% python3 -q
>>> import numpy as np
>>> np.set_printoptions(precision=2, suppress=True, linewidth=120)
>>> def rnd(a):
...     return np.round(a, 2) + 0
... 
>>> A = np.load("data.npy")
>>> A
array([[3., 1., 0., 0., 0.],
       [0., 3., 1., 0., 0.],
       [0., 0., 3., 1., 0.],
       [0., 0., 0., 3., 1.],
       [0., 0., 0., 0., 3.]])
>>> M2 = np.linalg.inv(A)
>>> rnd(np.linalg.det(A) * np.linalg.det(M2))
np.float64(1.0)
>>> rnd(np.linalg.det(A) * M2)
array([[ 81., -27.,   9.,  -3.,   1.],
       [  0.,  81., -27.,   9.,  -3.],
       [  0.,   0.,  81., -27.,   9.],
       [  0.,   0.,   0.,  81., -27.],
       [  0.,   0.,   0.,   0.,  81.]])
>>> W0 = np.load("dump.npy")
>>> W0
array([[0, 1, 1],
       [1, 0, 1],
       [1, 1, 0]])
>>> M2 = W0 / np.linalg.norm(W0, axis=1, keepdims=True)
>>> G = M2 @ M2.T
>>> rnd(G)
array([[1. , 0.5, 0.5],
       [0.5, 1. , 0.5],
       [0.5, 0.5, 1. ]])
>>> np.einsum("ij,ji->", W0, W0)
np.int64(6)
>>> rnd(np.linalg.det(2 * W0)), rnd(np.linalg.det(W0))
(np.float64(16.0), np.float64(2.0))
>>> x0 = np.array([-7, -2, 3])
>>> h1 = np.maximum(W0 @ x0, 0)
>>> W0 * (h1 > 1e-9)[:, None]
array([[0, 1, 1],
       [0, 0, 0],
       [0, 0, 0]])
>>> np.maximum(W0 @ x0, 0) - np.maximum(-W0 @ x0, 0)
array([ 1, -4, -9])
>>> feats = np.array([[0, 3, 0, 0], [1, 0, 0, 0], [0, 0, 1, 0], [0, 0, 0, 0]])
>>> rng = np.random.default_rng(664573)
>>> z = rng.permutation(4)
>>> z
array([2, 0, 1, 3])
>>> M2 = feats[z][:, z]
>>> np.trace(M2)
np.int64(1)
>>> rnd(np.sort(np.abs(np.linalg.eigvals(M2))))
array([0.  , 1.  , 1.73, 1.73])
